>>> import numpy as np
>>> np.set_printoptions(precision=3, suppress=True, linewidth=120, floatmode="fixed")
>>> feats = np.array([[-1, 1, -1, 1, -1, 1],
...     [-3, 2, -3, 2, -3, 2],
...     [-3, 1, -3, 1, -3, 1],
...     [-1, 1, -1, 1, -1, 1],
...     [-3, 2, -3, 2, -3, 2],
...     [-3, 1, -3, 1, -3, 1]])
>>> np.linalg.cond(feats) > 100
np.True_
>>> [round(float(x), 3) for x in np.linalg.svd(feats, compute_uv=False)[:3]]
[12.106, 1.854, 0.0]
>>> print(np.linalg.matrix_rank(feats, rtol=0.1))
2
>>> E = np.array([[0, -6, 2, 1], [6, 0, -2, 0], [-2, 2, 0, 0], [-1, 0, 0, 0]])
>>> # skew-symmetric
>>> vec = np.array([-1, -1, -1, -1])
>>> E @ (2 * vec)
array([ 6, -8,  0,  2])
>>> E @ np.eye(4)[0]
array([ 0.000,  6.000, -2.000, -1.000])
>>> E * vec
array([[ 0,  6, -2, -1],
       [-6,  0,  2,  0],
       [ 2, -2,  0,  0],
       [ 1,  0,  0,  0]])
>>> print(np.einsum("ij,j->i", E, vec))
[ 3 -4  0  1]
>>> np.linalg.norm(E @ vec) <= np.linalg.norm(E, 2) * np.linalg.norm(vec) + 1e-9
np.True_
>>> proj = np.triu(np.array([[0, 3, 1, 3], [4, 2, 1, 1], [1, 0, 5, 0], [3, 2, 1, 5]]), 1) + np.eye(4)
>>> M2 = proj @ E @ np.linalg.inv(proj)
>>> proj @ E - E @ proj
array([[ 13.000,   2.000,   0.000,   6.000],
       [ -3.000, -16.000,  -6.000, -18.000],
       [  0.000,   6.000,   0.000,   4.000],
       [  0.000,   3.000,   1.000,   3.000]])
>>> M2
array([[ 13.000, -43.000,  26.000,   5.000],
       [  3.000,  -7.000,   2.000,  -2.000],
       [ -2.000,   8.000,  -6.000,  -2.000],
       [ -1.000,   3.000,  -2.000,   0.000]])
